$ python -q
>>> import numpy as np
>>> import numpy.linalg as la
>>> np.set_printoptions(precision=1, suppress=True, linewidth=200)
>>> feats = np.loadtxt("arr.csv", delimiter=",")
>>> print(feats)
[[ 21.1 -62.5  29.3]
 [ 16.1 -49.5  21.4]
 [ 15.3 -47.4  20.1]
 [  6.8 -22.8   6.7]
 [  4.8 -16.4   3.8]
 [  3.1 -10.5   1.5]
 [  2.6  -8.7   0.9]
 [  1.5  -4.4   0. ]
 [  1.1  -3.3  -0.1]
 [  0.8  -2.1  -0.1]
 [ -0.3   0.6   0.1]
 [ -7.9   9.9  -1.5]
 [-10.4  12.4  -2.8]
 [-10.8  12.9  -3. ]
 [-11.6  13.7  -3.5]
 [-12.4  14.6  -4. ]
 [-15.3  17.8  -5.9]
 [-15.9  18.4  -6.3]
 [-18.4  21.2  -8.1]
 [-18.6  21.4  -8.3]
 [-19.6  22.5  -9. ]
 [-36.8  42.2 -23.1]
 [-37.1  42.5 -23.4]]
>>> C2 = np.cov(feats, rowvar=False)
>>> print(np.corrcoef(feats.T))
[[ 1.  -1.   0.9]
 [-1.   1.  -1. ]
 [ 0.9 -1.   1. ]]
>>> print(np.round(np.corrcoef(feats[:, 1], feats[:, 2])[0, 1], 1))
-1.0
>>> print(la.eigvalsh(C2)[::-1])
[1083.9   14.1    5.2]
>>> print(C2)
[[ 227.9 -391.5  172.7]
 [-391.5  730.3 -318.3]
 [ 172.7 -318.3  145.1]]
>>> print(C2.shape)
(3, 3)
>>> J = np.array([[5.0, 4.0, 0.0, 0.0, 4.0],
...     [4.0, 5.0, 0.0, 0.0, 4.0],
...     [0.0, 0.0, 5.0, 4.0, 0.0],
...     [0.0, 0.0, 4.0, 5.0, 0.0],
...     [4.0, 4.0, 0.0, 0.0, 5.0]])
>>> # equal to its transpose
>>> vec = np.array([1, 0, 2, 0, 1])
>>> y = J @ vec
>>> print(y)
[ 9.  8. 10.  8.  9.]
>>> print(la.solve(J, J[:, 3]))
[0. 0. 0. 1. 0.]
>>> print(np.round(la.solve(J, y), 1) + 0)
[1. 0. 2. 0. 1.]
>>> print(np.round(la.solve(J, y + J[:, 2]), 1) + 0)
[1. 0. 3. 0. 1.]
>>> print(round(float(la.eigvals(J).sum().real), 1))
25.0
>>> print(la.eigvals(J))
[ 1. 13.  1.  9.  1.]
>>> print(round(la.det(J.T), 1))
117.0
>>> print(np.poly(J))
[   1.  -25.  186. -418.  373. -117.]
>>> print(np.kron(np.eye(2, dtype=int), J))
[[5. 4. 0. 0. 4. 0. 0. 0. 0. 0.]
 [4. 5. 0. 0. 4. 0. 0. 0. 0. 0.]
 [0. 0. 5. 4. 0. 0. 0. 0. 0. 0.]
 [0. 0. 4. 5. 0. 0. 0. 0. 0. 0.]
 [4. 4. 0. 0. 5. 0. 0. 0. 0. 0.]
 [0. 0. 0. 0. 0. 5. 4. 0. 0. 4.]
 [0. 0. 0. 0. 0. 4. 5. 0. 0. 4.]
 [0. 0. 0. 0. 0. 0. 0. 5. 4. 0.]
 [0. 0. 0. 0. 0. 0. 0. 4. 5. 0.]
 [0. 0. 0. 0. 0. 4. 4. 0. 0. 5.]]
>>> f = np.array([-2, 5, 3])
>>> print(np.polyval(f, J[3]))
[  3.   3.  -9. -22.   3.]
>>> print(np.convolve(J[3], f))
[ 0.  0. -8. 10. 37. 15.  0.]
>>> t = np.radians(120)
>>> R = np.eye(5)
>>> R[1, 1] = R[0, 0] = np.cos(t)
>>> R[1, 0], R[0, 1] = -np.sin(t), np.sin(t)
>>> print(R)
[[-0.5  0.9  0.   0.   0. ]
 [-0.9 -0.5  0.   0.   0. ]
 [ 0.   0.   1.   0.   0. ]
 [ 0.   0.   0.   1.   0. ]
 [ 0.   0.   0.   0.   1. ]]
>>> M2 = J @ R.T
>>> print(np.allclose(J @ J.T, M2 @ M2.T))
True
>>> print(round(float(la.det(R)), 1), round(float(np.trace(R)), 1))
1.0 2.0
>>> print(la.svd(J, compute_uv=False), la.svd(M2, compute_uv=False))
[13.  9.  1.  1.  1.] [13.  9.  1.  1.  1.]
>>> print(M2)
[[ 1.  -6.3  0.   0.   4. ]
 [ 2.3 -6.   0.   0.   4. ]
 [ 0.   0.   5.   4.   0. ]
 [ 0.   0.   4.   5.   0. ]
 [ 1.5 -5.5  0.   0.   5. ]]
>>> print(np.allclose(la.norm(J, axis=1), la.norm(M2, axis=1)))
True
>>> A = np.loadtxt("mat.csv", delimiter=",")
>>> print(A)
[[-5.  2. -4.  5. -2.]
 [ 0.  0.  1. -4. -4.]
 [ 0.  0.  2. -1. -1.]
 [ 0.  0. -2. -2.  0.]
 [ 0.  0.  0.  1.  3.]]
>>> f = np.array([0, 1, 1])
>>> print(np.cross(A[0, :3], A[3, :3]))
[ -4. -10.  -0.]
>>> print(np.correlate(A[0], A[3], "full"))
[ 0. 10.  6.  4. -2. -6.  4.  0.  0.]
>>> print(np.array([np.convolve(row, f, "same") for row in A]))
[[-5. -3. -2.  1.  3.]
 [ 0.  0.  1. -3. -8.]
 [ 0.  0.  2.  1. -2.]
 [ 0.  0. -2. -4. -2.]
 [ 0.  0.  0.  1.  4.]]
>>> print(np.convolve(A[0], f))
[ 0. -5. -3. -2.  1.  3. -2.]
>>> Uu, s, VT = la.svd(A, full_matrices=False)
>>> print(np.abs(Uu[:, 0]).round(6).argmax())
0
>>> print(np.allclose(Uu * s @ VT, A))
True
>>> print(np.round(VT @ VT.T, 1) + 0)
[[1. 0. 0. 0. 0.]
 [0. 1. 0. 0. 0.]
 [0. 0. 1. 0. 0.]
 [0. 0. 0. 1. 0.]
 [0. 0. 0. 0. 1.]]
>>> vec = np.array([2, 3, 8, 1, 4])
>>> h1 = np.maximum(A @ vec, 0)
>>> print(np.flatnonzero(h1 > 1e-9))
[2 4]
>>> print(A.T @ h1)
[ 0.  0. 22.  2. 28.]
>>> print(A * (h1 > 1e-9)[:, None])
[[-0.  0. -0.  0. -0.]
 [ 0.  0.  0. -0. -0.]
 [ 0.  0.  2. -1. -1.]
 [ 0.  0. -0. -0.  0.]
 [ 0.  0.  0.  1.  3.]]
>>> print(round(np.trace(la.pinv(A) @ A), 1))
4.0
>>> try:
...     la.inv(A)
... except la.LinAlgError as e:
...     print(e)
... 
Singular matrix
>>> print(np.round(A @ la.pinv(A) @ A, 1) + 0)
[[-5.  2. -4.  5. -2.]
 [ 0.  0.  1. -4. -4.]
 [ 0.  0.  2. -1. -1.]
 [ 0.  0. -2. -2.  0.]
 [ 0.  0.  0.  1.  3.]]
>>> print(np.allclose(A[:-1].T @ la.lstsq(A[:-1].T, A[-1])[0], A[-1]))
True
>>> E = np.load("sample15.npy")
>>> print(E)
[[-19.2   3.6   4.5]
 [-14.8  13.1  -3. ]
 [  1.6  19.9  -0.3]
 [ 10.2   8.9 -14.7]
 [-10.5 -11.9  12.2]
 [-14.6  13.    4.2]
 [  3.8 -10.6  16.5]
 [-18.2   7.3   3.6]
 [ -5.6   2.7  19. ]
 [  4.4  12.9  14.6]
 [ -6.7   1.1 -18.8]
 [  2.   -1.6 -19.8]
 [  1.7  18.1  -8.3]
 [ -4.2  11.2  16.1]
 [ 12.3   8.3  13.4]
 [ 14.5   7.9 -11.2]
 [ 14.   -8.6  11.4]
 [-18.    6.6   5.5]]
>>> M2 = E / la.norm(E, axis=1)
Traceback (most recent call last):
  File "<python-input-60>", line 1, in <module>
    M2 = E / la.norm(E, axis=1)
         ~~^~~~~~~~~~~~~~~~~~~~
ValueError: operands could not be broadcast together with shapes (18,3) (18,) 
>>> M2 = E / la.norm(E, axis=1, keepdims=True)
>>> C2 = M2 @ M2.T
>>> print(C2[5].round(1) + 0)
[ 0.9  0.9  0.6 -0.2  0.1  1.  -0.3  0.9  0.5  0.4  0.1 -0.3  0.4  0.7  0.  -0.4 -0.7  0.9]
>>> print(la.norm(M2, axis=1))
[1. 1. 1. 1. 1. 1. 1. 1. 1. 1. 1. 1. 1. 1. 1. 1. 1. 1.]
>>> print(np.argwhere(np.triu(np.abs(C2) > 0.95, 1)))
[[ 0  7]
 [ 0 17]
 [ 3  4]
 [ 3 15]
 [ 4 15]
 [ 7 17]
 [ 8 11]]
>>> print(round(float(np.degrees(np.arccos(np.clip(C2[5, 6], -1, 1)))), 1))
108.1
>>> Xc = (E - E.mean(axis=0)) / E.std(axis=0)
>>> print(np.argwhere(np.abs(Xc) > 2))
[]
>>> print(Xc.std(axis=0))
[1. 1. 1.]
>>> beta = la.lstsq(np.delete(Xc, 1, axis=1), Xc[:, 1])[0]
>>> print(round(1 - np.var(Xc[:, 1] - np.delete(Xc, 1, axis=1) @ beta), 1))
0.1
